% ipython --no-banner

In [1]: import numpy as np

In [2]: np.set_printoptions(suppress=True, linewidth=120)

In [3]: rd = lambda a: np.round(a, 1) + 0

In [4]: X = np.array([[0, 0, 0, 0, 0, 1, 0, 0],
   ...:     [0, 0, 0, 0, 0, 0, 0, 0],
   ...:     [0, 0, 0, 0, 0, 0, 1, 0],
   ...:     [0, 0, 0, 0, 0, 0, 0, 0],
   ...:     [0, 0, 0, 0, 0, 0, 0, 0],
   ...:     [1, 0, 0, 0, 0, 0, 0, 0],
   ...:     [0, 0, 1, 0, 0, 0, 0, 0],
   ...:     [0, 0, 0, 0, 0, 0, 0, 0]])

In [5]: # columns 1 and 3 are equal

In [6]: rd(np.linalg.norm(X, 2) / np.linalg.norm(X))
Out[6]: np.float64(0.5)

In [7]: np.linalg.matrix_rank(X, rtol=0.1)
Out[7]: np.int64(4)

In [8]: G = X.T @ X

In [9]: np.linalg.matrix_rank(G)
Out[9]: np.int64(4)

In [10]: G
Out[10]: 
array([[1, 0, 0, 0, 0, 0, 0, 0],
       [0, 0, 0, 0, 0, 0, 0, 0],
       [0, 0, 1, 0, 0, 0, 0, 0],
       [0, 0, 0, 0, 0, 0, 0, 0],
       [0, 0, 0, 0, 0, 0, 0, 0],
       [0, 0, 0, 0, 0, 1, 0, 0],
       [0, 0, 0, 0, 0, 0, 1, 0],
       [0, 0, 0, 0, 0, 0, 0, 0]])

In [11]: np.allclose(G, G.T)
Out[11]: True

In [12]: rd(np.linalg.eigvalsh(G)[::-1])
Out[12]: array([1., 1., 1., 1., 0., 0., 0., 0.])

In [13]: rd(np.linalg.svd(X, compute_uv=False) ** 2)
Out[13]: array([1., 1., 1., 1., 0., 0., 0., 0.])

In [14]: w1 = np.array([[2, 0], [3, 0], [0, 3], [3, 3], [1, 0], [2, 0], [3, 0], [2, 2]])

In [15]: c = np.array([0, 1])

In [16]: H = np.maximum(X @ w1 + c, 0)

In [17]: np.linalg.matrix_rank(H)
Out[17]: np.int64(2)

In [18]: (H > 0).astype(int)
Out[18]: 
array([[1, 1],
       [0, 1],
       [1, 1],
       [0, 1],
       [0, 1],
       [1, 1],
       [0, 1],
       [0, 1]])

In [19]: H
Out[19]: 
array([[2, 1],
       [0, 1],
       [3, 1],
       [0, 1],
       [0, 1],
       [2, 1],
       [0, 4],
       [0, 1]])

In [20]: Z = np.array([[-3, 9, -1], [4, 0, -6]])

In [21]: (H @ Z).round(6).argmax(axis=1)
Out[21]: array([1, 0, 1, 0, 0, 1, 0, 0])

In [22]: H @ Z
Out[22]: 
array([[ -2,  18,  -8],
       [  4,   0,  -6],
       [ -5,  27,  -9],
       [  4,   0,  -6],
       [  4,   0,  -6],
       [ -2,  18,  -8],
       [ 16,   0, -24],
       [  4,   0,  -6]])

In [23]: mat = np.loadtxt("data.csv", delimiter=",")

In [24]: mat
Out[24]: 
array([[-2.,  0.,  0.,  0.,  0.,  0.,  0.,  0.,  0.,  0.,  0.,  0.],
       [ 0.,  8.,  0.,  0.,  0.,  0.,  0.,  0.,  0.,  0.,  0.,  0.],
       [ 0.,  0.,  7.,  0.,  0.,  0.,  0.,  0.,  0.,  0.,  0.,  0.],
       [ 0.,  0.,  0., -2.,  0.,  0.,  0.,  0.,  0.,  0.,  0.,  0.],
       [ 0.,  0.,  0.,  0., -4.,  0.,  0.,  0.,  0.,  0.,  0.,  0.],
       [ 0.,  0.,  0.,  0.,  0., -1.,  0.,  0.,  0.,  0.,  0.,  0.],
       [ 0.,  0.,  0.,  0.,  0.,  0., -9.,  0.,  0.,  0.,  0.,  0.],
       [ 0.,  0.,  0.,  0.,  0.,  0.,  0., -7.,  0.,  0.,  0.,  0.],
       [ 0.,  0.,  0.,  0.,  0.,  0.,  0.,  0., -7.,  0.,  0.,  0.],
       [ 0.,  0.,  0.,  0.,  0.,  0.,  0.,  0.,  0.,  5.,  0.,  0.],
       [ 0.,  0.,  0.,  0.,  0.,  0.,  0.,  0.,  0.,  0.,  8.,  0.],
       [ 0.,  0.,  0.,  0.,  0.,  0.,  0.,  0.,  0.,  0.,  0., -3.]])

In [25]: # symmetric, so the eigenvalues are real

In [26]: evals, V = np.linalg.eigh(mat)

In [27]: x0 = np.array([4, 4, 0, 3, 2, 5, 4, 2, 0, 5, 4, 1])

In [28]: V * np.maximum(evals, 0) @ V.T
Out[28]: 
array([[0., 0., 0., 0., 0., 0., 0., 0., 0., 0., 0., 0.],
       [0., 8., 0., 0., 0., 0., 0., 0., 0., 0., 0., 0.],
       [0., 0., 7., 0., 0., 0., 0., 0., 0., 0., 0., 0.],
       [0., 0., 0., 0., 0., 0., 0., 0., 0., 0., 0., 0.],
       [0., 0., 0., 0., 0., 0., 0., 0., 0., 0., 0., 0.],
       [0., 0., 0., 0., 0., 0., 0., 0., 0., 0., 0., 0.],
       [0., 0., 0., 0., 0., 0., 0., 0., 0., 0., 0., 0.],
       [0., 0., 0., 0., 0., 0., 0., 0., 0., 0., 0., 0.],
       [0., 0., 0., 0., 0., 0., 0., 0., 0., 0., 0., 0.],
       [0., 0., 0., 0., 0., 0., 0., 0., 0., 5., 0., 0.],
       [0., 0., 0., 0., 0., 0., 0., 0., 0., 0., 8., 0.],
       [0., 0., 0., 0., 0., 0., 0., 0., 0., 0., 0., 0.]])

In [29]: rd(x0 @ mat @ x0 / (x0 @ x0)), evals[0], evals[-1]
Out[29]: (np.float64(0.9), np.float64(-9.0), np.float64(8.0))

In [30]: np.abs(mat).sum(axis=1).max(), np.abs(evals).max()
Out[30]: (np.float64(9.0), np.float64(9.0))

In [31]: rd(np.linalg.eigvalsh(mat[1:, 1:]))
Out[31]: array([-9., -7., -7., -4., -3., -2., -1.,  5.,  7.,  8.,  8.])

In [32]: np.flatnonzero(np.linalg.matrix_power((mat != 0) + (mat.T != 0) + np.eye(12), 12)[9])
Out[32]: array([9])

In [33]: (np.linalg.matrix_power((mat != 0) + (mat.T != 0) + np.eye(12), 12) > 0).astype(int)
Out[33]: 
array([[1, 0, 0, 0, 0, 0, 0, 0, 0, 0, 0, 0],
       [0, 1, 0, 0, 0, 0, 0, 0, 0, 0, 0, 0],
       [0, 0, 1, 0, 0, 0, 0, 0, 0, 0, 0, 0],
       [0, 0, 0, 1, 0, 0, 0, 0, 0, 0, 0, 0],
       [0, 0, 0, 0, 1, 0, 0, 0, 0, 0, 0, 0],
       [0, 0, 0, 0, 0, 1, 0, 0, 0, 0, 0, 0],
       [0, 0, 0, 0, 0, 0, 1, 0, 0, 0, 0, 0],
       [0, 0, 0, 0, 0, 0, 0, 1, 0, 0, 0, 0],
       [0, 0, 0, 0, 0, 0, 0, 0, 1, 0, 0, 0],
       [0, 0, 0, 0, 0, 0, 0, 0, 0, 1, 0, 0],
       [0, 0, 0, 0, 0, 0, 0, 0, 0, 0, 1, 0],
       [0, 0, 0, 0, 0, 0, 0, 0, 0, 0, 0, 1]])

In [34]: rd(np.linalg.norm(mat[10], 1)), rd(np.linalg.norm(mat[10], np.inf))
Out[34]: (np.float64(8.0), np.float64(8.0))

In [35]: rd(np.linalg.norm(mat, 2))
Out[35]: np.float64(9.0)

In [36]: rd(np.linalg.norm(mat, axis=0))
Out[36]: array([2., 8., 7., 2., 4., 1., 9., 7., 7., 5., 8., 3.])

In [37]: rd(np.linalg.norm(mat, "nuc"))
Out[37]: np.float64(63.0)

In [38]: rd(np.linalg.norm(mat[10] - mat[6]))
Out[38]: np.float64(12.0)

In [39]: rd(np.linalg.norm(mat, 1)), rd(np.linalg.norm(mat, np.inf))
Out[39]: (np.float64(9.0), np.float64(9.0))

In [40]: rd(np.linalg.norm(mat, axis=1))
Out[40]: array([2., 8., 7., 2., 4., 1., 9., 7., 7., 5., 8., 3.])

In [41]: rd(np.linalg.eigvalsh(mat).min())
Out[41]: np.float64(-9.0)

In [42]: u = np.array([-1, 1, 1])

In [43]: np.array([np.convolve(row, u, "same") for row in mat])
Out[43]: 
array([[-2., -2.,  0.,  0.,  0.,  0.,  0.,  0.,  0.,  0.,  0.,  0.],
       [-8.,  8.,  8.,  0.,  0.,  0.,  0.,  0.,  0.,  0.,  0.,  0.],
       [ 0., -7.,  7.,  7.,  0.,  0.,  0.,  0.,  0.,  0.,  0.,  0.],
       [ 0.,  0.,  2., -2., -2.,  0.,  0.,  0.,  0.,  0.,  0.,  0.],
       [ 0.,  0.,  0.,  4., -4., -4.,  0.,  0.,  0.,  0.,  0.,  0.],
       [ 0.,  0.,  0.,  0.,  1., -1., -1.,  0.,  0.,  0.,  0.,  0.],
       [ 0.,  0.,  0.,  0.,  0.,  9., -9., -9.,  0.,  0.,  0.,  0.],
       [ 0.,  0.,  0.,  0.,  0.,  0.,  7., -7., -7.,  0.,  0.,  0.],
       [ 0.,  0.,  0.,  0.,  0.,  0.,  0.,  7., -7., -7.,  0.,  0.],
       [ 0.,  0.,  0.,  0.,  0.,  0.,  0.,  0., -5.,  5.,  5.,  0.],
       [ 0.,  0.,  0.,  0.,  0.,  0.,  0.,  0.,  0., -8.,  8.,  8.],
       [ 0.,  0.,  0.,  0.,  0.,  0.,  0.,  0.,  0.,  0.,  3., -3.]])

In [44]: np.correlate(mat[6], mat[7], "full")
Out[44]: 
array([ 0.,  0.,  0.,  0.,  0.,  0.,  0.,  0.,  0.,  0., 63.,  0.,  0.,  0.,  0.,  0.,  0.,  0.,  0.,  0.,  0.,  0.,
        0.])

In [45]: np.cross(mat[6, :3], mat[7, :3])
Out[45]: array([0., 0., 0.])

In [46]: np.polyval(u, mat[6])
Out[46]: array([  1.,   1.,   1.,   1.,   1.,   1., -89.,   1.,   1.,   1.,   1.,   1.])

In [47]: O, _ = np.linalg.qr(np.array([[1.2, 0.0, -0.1, 0.2, 0.6, 1.5, 1.5, -0.5, -0.1, -0.4],
    ...:     [0.7, -1.1, 0.1, 1.0, 0.3, -2.1, -0.1, -0.4, -1.6, -2.0],
    ...:     [-0.8, 0.5, 0.2, 0.8, 0.3, -1.2, -0.2, 0.5, 0.1, 0.3],
    ...:     [-0.2, 1.2, -0.6, -0.3, 1.1, -0.2, -0.1, 0.0, 1.1, -0.4],
    ...:     [-0.1, -1.3, -0.6, -1.5, -1.2, -0.9, 0.9, 0.6, 0.2, -0.7],
    ...:     [0.0, -1.5, -1.2, 0.1, -0.2, -1.6, 0.5, -2.4, 0.4, 0.4],
    ...:     [0.2, -0.9, -0.6, 0.1, -1.0, -0.1, -0.6, 0.4, -1.6, -2.0],
    ...:     [0.6, 1.8, -0.3, -0.2, -0.6, -0.9, 0.8, -1.1, 0.5, -0.3],
    ...:     [-0.5, 0.6, -0.7, 0.5, -1.1, -1.9, -2.7, 0.8, 0.2, -1.4],
    ...:     [-2.7, 0.2, -0.3, 0.5, 1.6, 1.3, 1.0, -0.3, -0.3, -0.2]]))

In [48]: K = O[:, :10]

In [49]: rd(K)
Out[49]: 
array([[-0.4,  0. ,  0.1, -0.2, -0.4, -0.5, -0.2,  0.4, -0.4,  0.3],
       [-0.2, -0.3, -0.1, -0.5, -0.1,  0.5, -0.1,  0.2,  0.4,  0.3],
       [ 0.2,  0.1, -0.1, -0.3,  0.2,  0.3, -0.3,  0.4, -0.5, -0.5],
       [ 0.1,  0.4,  0.4,  0.1, -0.5,  0.3,  0.4,  0.3,  0.1, -0.2],
       [ 0. , -0.4,  0.2,  0.7,  0.1,  0.3, -0.2,  0.4, -0.1,  0.2],
       [ 0. , -0.4,  0.6, -0.2, -0.2,  0.1, -0.2, -0.5, -0.3, -0.2],
       [-0.1, -0.3,  0.3, -0.1,  0.3, -0.5,  0. ,  0.3,  0.4, -0.5],
       [-0.2,  0.6,  0.3,  0. ,  0.2,  0.1, -0.6, -0.1,  0.3,  0.1],
       [ 0.2,  0.2,  0.4, -0.3,  0.5,  0. ,  0.4,  0.1, -0.2,  0.4],
       [ 0.8,  0. ,  0. , -0.1, -0.3, -0.2, -0.3,  0.1,  0.2,  0.2]])

In [50]: x0 = np.array([9, 5, -4, -6, 4, -3, -3, -2, -5, 3])

In [51]: rd(K @ (2 * x0))
Out[51]: array([ -0.3,  -6.5,  12. , -12.2, -12.1,  -4.1,  -8.3,   1.7,  10.6,  15.4])

In [52]: np.linalg.norm(K @ x0) <= np.linalg.norm(K, 2) * np.linalg.norm(x0) + 1e-9
Out[52]: np.True_

In [53]: th = np.radians(30)

In [54]: r_ = np.eye(10)

In [55]: r_[7, 7] = r_[6, 6] = np.cos(th)

In [56]: r_[7, 6], r_[6, 7] = -np.sin(th), np.sin(th)

In [57]: rd(r_)
Out[57]: 
array([[ 1. ,  0. ,  0. ,  0. ,  0. ,  0. ,  0. ,  0. ,  0. ,  0. ],
       [ 0. ,  1. ,  0. ,  0. ,  0. ,  0. ,  0. ,  0. ,  0. ,  0. ],
       [ 0. ,  0. ,  1. ,  0. ,  0. ,  0. ,  0. ,  0. ,  0. ,  0. ],
       [ 0. ,  0. ,  0. ,  1. ,  0. ,  0. ,  0. ,  0. ,  0. ,  0. ],
       [ 0. ,  0. ,  0. ,  0. ,  1. ,  0. ,  0. ,  0. ,  0. ,  0. ],
       [ 0. ,  0. ,  0. ,  0. ,  0. ,  1. ,  0. ,  0. ,  0. ,  0. ],
       [ 0. ,  0. ,  0. ,  0. ,  0. ,  0. ,  0.9,  0.5,  0. ,  0. ],
       [ 0. ,  0. ,  0. ,  0. ,  0. ,  0. , -0.5,  0.9,  0. ,  0. ],
       [ 0. ,  0. ,  0. ,  0. ,  0. ,  0. ,  0. ,  0. ,  1. ,  0. ],
       [ 0. ,  0. ,  0. ,  0. ,  0. ,  0. ,  0. ,  0. ,  0. ,  1. ]])

In [58]: A2 = K @ r_.T

In [59]: rd(np.linalg.svd(K, compute_uv=False)), rd(np.linalg.svd(A2, compute_uv=False))
Out[59]: 
(array([1., 1., 1., 1., 1., 1., 1., 1., 1., 1.]),
 array([1., 1., 1., 1., 1., 1., 1., 1., 1., 1.]))

In [60]: rd(np.abs(A2 - K).max(axis=0))
Out[60]: array([0. , 0. , 0. , 0. , 0. , 0. , 0.2, 0.3, 0. , 0. ])

In [61]: rd(A2)
Out[61]: 
array([[-0.4,  0. ,  0.1, -0.2, -0.4, -0.5,  0. ,  0.5, -0.4,  0.3],
       [-0.2, -0.3, -0.1, -0.5, -0.1,  0.5,  0. ,  0.2,  0.4,  0.3],
       [ 0.2,  0.1, -0.1, -0.3,  0.2,  0.3, -0.1,  0.5, -0.5, -0.5],
       [ 0.1,  0.4,  0.4,  0.1, -0.5,  0.3,  0.5,  0. ,  0.1, -0.2],
       [ 0. , -0.4,  0.2,  0.7,  0.1,  0.3,  0. ,  0.5, -0.1,  0.2],
       [ 0. , -0.4,  0.6, -0.2, -0.2,  0.1, -0.4, -0.4, -0.3, -0.2],
       [-0.1, -0.3,  0.3, -0.1,  0.3, -0.5,  0.2,  0.3,  0.4, -0.5],
       [-0.2,  0.6,  0.3,  0. ,  0.2,  0.1, -0.6,  0.2,  0.3,  0.1],
       [ 0.2,  0.2,  0.4, -0.3,  0.5,  0. ,  0.4, -0.1, -0.2,  0.4],
       [ 0.8,  0. ,  0. , -0.1, -0.3, -0.2, -0.2,  0.2,  0.2,  0.2]])

In [62]: rd(A2[9] @ A2[6])
Out[62]: np.float64(0.0)

In [63]: rd(np.linalg.norm(A2[9], 1)), rd(np.linalg.norm(A2[9], np.inf))
Out[63]: (np.float64(2.3), np.float64(0.8))

In [64]: rd(np.linalg.norm(A2, 1)), rd(np.linalg.norm(A2, np.inf))
Out[64]: (np.float64(2.9), np.float64(2.9))

In [65]: rd(np.linalg.norm(A2) ** 2 / np.linalg.norm(A2, 2) ** 2)
Out[65]: np.float64(10.0)

In [66]: rd(np.linalg.norm(A2, axis=1))
Out[66]: array([1., 1., 1., 1., 1., 1., 1., 1., 1., 1.])

In [67]: data = np.loadtxt("test17.csv", delimiter=",")

In [68]: rd(data)
Out[68]: 
array([[ 0.4,  0.7, -0.7, -0.8, -0.4, -0.5,  2.2, -0.5],
       [ 0.1, -0.1,  0. ,  0.5,  0.2, -1.6, -0.9, -0.5],
       [-0.5, -0.5, -0.9, -0.4, -0.5, -0.1,  0. , -0.1],
       [ 2.9,  0.9, -0.2, -1.1,  0.9,  1.2, -0.9, -0.2],
       [-0.6, -0.5, -1.7,  1.9,  0. ,  1.3,  0.4, -0.8],
       [-0.6,  1.2,  0. , -0.4, -0.1,  0.4, -1.9, -1.8],
       [ 0.3, -1.1,  0.2,  0.9,  0.5, -0.4,  0.8, -2.7],
       [-1.5,  0.3,  0.6, -1. , -2.4,  0. , -0.2, -0.7],
       [-0.3, -0.4, -1.5, -1.1,  0.9, -0.6,  0. , -0.8],
       [ 2.1, -0.9, -1.2, -0.6, -1.1, -0.6,  0. ,  0.1],
       [-0.8,  0.4, -0.4,  1.2,  1.8, -0.3,  0.6, -1.2],
       [-0.2,  1.6, -1.4, -0.6,  1.4, -0.8,  0.5,  1.8],
       [ 1.1,  2.3, -0.8,  1. , -0.3, -0.5,  0.5,  0.2]])

In [69]: x0 = np.array([-6, 8, -8, 3, 3, -6, 4, -6])

In [70]: rd(data @ x0)
Out[70]: array([ 20.3,   9. ,   4.7, -18.9,  17.7,  12.9,  14.2,  -0.3,  18.4, -11.8,  32. ,  23.8,  24.4])

In [71]: rd(np.einsum("ij,j->i", data, x0))
Out[71]: array([ 20.3,   9. ,   4.7, -18.9,  17.7,  12.9,  14.2,  -0.3,  18.4, -11.8,  32. ,  23.8,  24.4])

In [72]: x0 @ data
Traceback (most recent call last):
  Cell In[72], line 1
    x0 @ data
ValueError: matmul: Input operand 1 has a mismatch in its core dimension 0, with gufunc signature (n?,k),(k,m?)->(n?,m?) (size 13 is different from 8)


In [73]: proj = data @ np.linalg.solve(data.T @ data, data.T)

In [74]: rd(proj @ data[:, 0])
Out[74]: array([ 0.4,  0.1, -0.5,  2.9, -0.6, -0.6,  0.3, -1.5, -0.3,  2.1, -0.8, -0.2,  1.1])

In [75]: np.allclose(proj @ proj, proj)
Out[75]: True

In [76]: np.linalg.matrix_rank(np.eye(13) - proj)
Out[76]: np.int64(5)

In [77]: F = np.loadtxt("dump.csv", delimiter=",")

In [78]: F
Out[78]: 
array([[1., 1., 5., 4., 2., 1., 1., 4., 1., 3., 1.],
       [0., 0., 3., 5., 0., 5., 2., 5., 5., 1., 4.],
       [3., 4., 1., 5., 3., 0., 1., 1., 1., 3., 2.],
       [0., 5., 1., 4., 1., 4., 2., 1., 2., 3., 3.],
       [0., 5., 1., 4., 1., 4., 2., 1., 2., 3., 3.],
       [4., 1., 0., 1., 0., 5., 1., 0., 4., 1., 3.],
       [0., 4., 1., 2., 3., 3., 3., 4., 3., 4., 1.],
       [1., 4., 0., 4., 5., 5., 3., 1., 1., 2., 2.],
       [4., 3., 4., 2., 0., 0., 4., 0., 0., 0., 4.],
       [2., 4., 2., 5., 1., 4., 2., 0., 0., 4., 1.],
       [2., 0., 5., 3., 0., 1., 4., 5., 3., 2., 1.],
       [4., 2., 4., 1., 0., 3., 0., 1., 4., 4., 5.]])

In [79]: x0 = np.array([1, 0, 3, 3, 0, 1, 3, 3, 0, 3, 0])

In [80]: target = F @ x0

In [81]: c, lr = np.zeros(11), 1 / np.linalg.norm(F, 2) ** 2

In [82]: for i in range(30):
    ...:     c -= lr * F.T @ (F @ c - target)
    ...:     if i % 10 == 0: print(i, round(np.linalg.norm(F @ c - target), 1))
    ...: 
0 30.3
10 11.5
20 6.4

In [83]: rd(np.linalg.cond(F))
Out[83]: np.float64(84.6)
